% ipython --no-banner

In [1]: import numpy as np

In [2]: import numpy.linalg as la

In [3]: np.set_printoptions(suppress=True, linewidth=100)

In [4]: def rd(a):
   ...:     return np.round(a, 2) + 0
   ...: 

In [5]: K = np.load("arr.npy")

In [6]: rd(K)
Out[6]: 
array([[0.47, 0.  , 0.05, 0.21, 0.26],
       [0.27, 0.18, 0.14, 0.41, 0.  ],
       [0.33, 0.38, 0.05, 0.05, 0.19],
       [0.19, 0.29, 0.  , 0.1 , 0.43],
       [0.27, 0.2 , 0.13, 0.2 , 0.2 ]])

In [7]: # row-stochastic, so 1 is an eigenvalue

In [8]: rng = np.random.default_rng(7)

In [9]: lab = rng.permutation(5)

In [10]: lab
Out[10]: array([2, 0, 4, 1, 3])

In [11]: A2 = K[lab][:, lab]

In [12]: np.allclose(A2, K)
Out[12]: False

In [13]: rd(la.det(A2)), rd(la.det(K[lab]))
Out[13]: (np.float64(0.0), np.float64(0.0))

In [14]: rd(np.diag(A2))
Out[14]: array([0.05, 0.47, 0.2 , 0.18, 0.1 ])

In [15]: rd(np.trace(A2))
Out[15]: np.float64(1.0)

In [16]: rd(la.matrix_power(K, 2))
Out[16]: 
array([[0.35, 0.13, 0.06, 0.17, 0.28],
       [0.3 , 0.2 , 0.05, 0.18, 0.27],
       [0.34, 0.14, 0.1 , 0.27, 0.16],
       [0.3 , 0.16, 0.11, 0.25, 0.18],
       [0.32, 0.18, 0.07, 0.2 , 0.22]])

In [17]: K.sum(axis=1)
Out[17]: array([1., 1., 1., 1., 1.])

In [18]: K @ np.ones(5)
Out[18]: array([1., 1., 1., 1., 1.])

In [19]: p = np.eye(5)[0]

In [20]: for _ in range(5):
    ...:     p = p @ K
    ...:     print(p.round(2))
    ...: 
[0.47 0.   0.05 0.21 0.26]
[0.35 0.13 0.06 0.17 0.28]
[0.33 0.15 0.08 0.2  0.24]
[0.33 0.16 0.07 0.2  0.24]
[0.32 0.16 0.07 0.2  0.23]

In [21]: th = np.radians(36)

In [22]: R = np.eye(5)

In [23]: R[2, 2] = R[4, 4] = np.cos(th)

In [24]: R[2, 4], R[4, 2] = -np.sin(th), np.sin(th)

In [25]: rd(R)
Out[25]: 
array([[ 1.  ,  0.  ,  0.  ,  0.  ,  0.  ],
       [ 0.  ,  1.  ,  0.  ,  0.  ,  0.  ],
       [ 0.  ,  0.  ,  0.81,  0.  , -0.59],
       [ 0.  ,  0.  ,  0.  ,  1.  ,  0.  ],
       [ 0.  ,  0.  ,  0.59,  0.  ,  0.81]])

In [26]: A2 = K @ R.T

In [27]: rd(la.svd(K, compute_uv=False)), rd(la.svd(A2, compute_uv=False))
Out[27]: (array([1.07, 0.42, 0.3 , 0.19, 0.06]), array([1.07, 0.42, 0.3 , 0.19, 0.06]))

In [28]: rd(A2)
Out[28]: 
array([[ 0.47,  0.  , -0.11,  0.21,  0.24],
       [ 0.27,  0.18,  0.11,  0.41,  0.08],
       [ 0.33,  0.38, -0.07,  0.05,  0.18],
       [ 0.19,  0.29, -0.25,  0.1 ,  0.35],
       [ 0.27,  0.2 , -0.01,  0.2 ,  0.24]])

In [29]: np.allclose(K @ K.T, A2 @ A2.T)
Out[29]: True

In [30]: rd(np.abs(A2 - K).max(axis=0))
Out[30]: array([0.  , 0.  , 0.25, 0.  , 0.08])

In [31]: x = np.array([3, 4, 1, 2, 3])

In [32]: rhs = A2 @ x

In [33]: c, lr = np.zeros(5), 1 / la.norm(A2, 2) ** 2

In [34]: for i in range(25):
    ...:     c -= lr * A2.T @ (A2 @ c - rhs)
    ...:     if i % 5 == 0: print(i, round(la.norm(A2 @ c - rhs), 2))
    ...: 
0 0.58
5 0.39
10 0.27
15 0.19
20 0.14

In [35]: rd(c)
Out[35]: array([ 3.12,  3.92, -0.06,  2.39,  2.22])

In [36]: m1 = np.array([[1, 1, 1], [-2, -2, -2], [-1, -1, -1]])

In [37]: m1
Out[37]: 
array([[ 1,  1,  1],
       [-2, -2, -2],
       [-1, -1, -1]])

In [38]: # columns 0 and 1 are equal

In [39]: [round(float(x), 2) for x in la.svd(m1, compute_uv=False)[:3]]
Out[39]: [4.24, 0.0, 0.0]

In [40]: np.argsort(-la.norm(m1, axis=0).round(6), kind="stable")[:3]
Out[40]: array([0, 1, 2])

In [41]: rd(la.norm(m1, 2) / la.norm(m1))
Out[41]: np.float64(1.0)

In [42]: W0 = np.load("test2.npy")

In [43]: W0
Out[43]: 
array([[-2., -1.,  2., -2.],
       [-3.,  2.,  2.,  3.],
       [ 1.,  0., -1., -3.],
       [ 0.,  0.,  0.,  2.]])

In [44]: np.allclose(m1 @ m1.T, m1.T @ m1)
Out[44]: False

In [45]: np.allclose(m1, m1.T)
Out[45]: False

In [46]: (m1 - m1.T) / 2
Out[46]: 
array([[ 0. ,  1.5,  1. ],
       [-1.5,  0. , -0.5],
       [-1. ,  0.5,  0. ]])

In [47]: rd(np.sort(np.abs(la.eigvals(m1))))
Out[47]: array([0., 0., 2.])

In [48]: la.matrix_power(m1, 4)
Out[48]: 
array([[-8, -8, -8],
       [16, 16, 16],
       [ 8,  8,  8]])

In [49]: m1 @ m1
Out[49]: 
array([[-2, -2, -2],
       [ 4,  4,  4],
       [ 2,  2,  2]])

In [50]: np.trace(m1)
Out[50]: np.int64(-2)

In [51]: rd(la.det(m1))
Out[51]: np.float64(0.0)
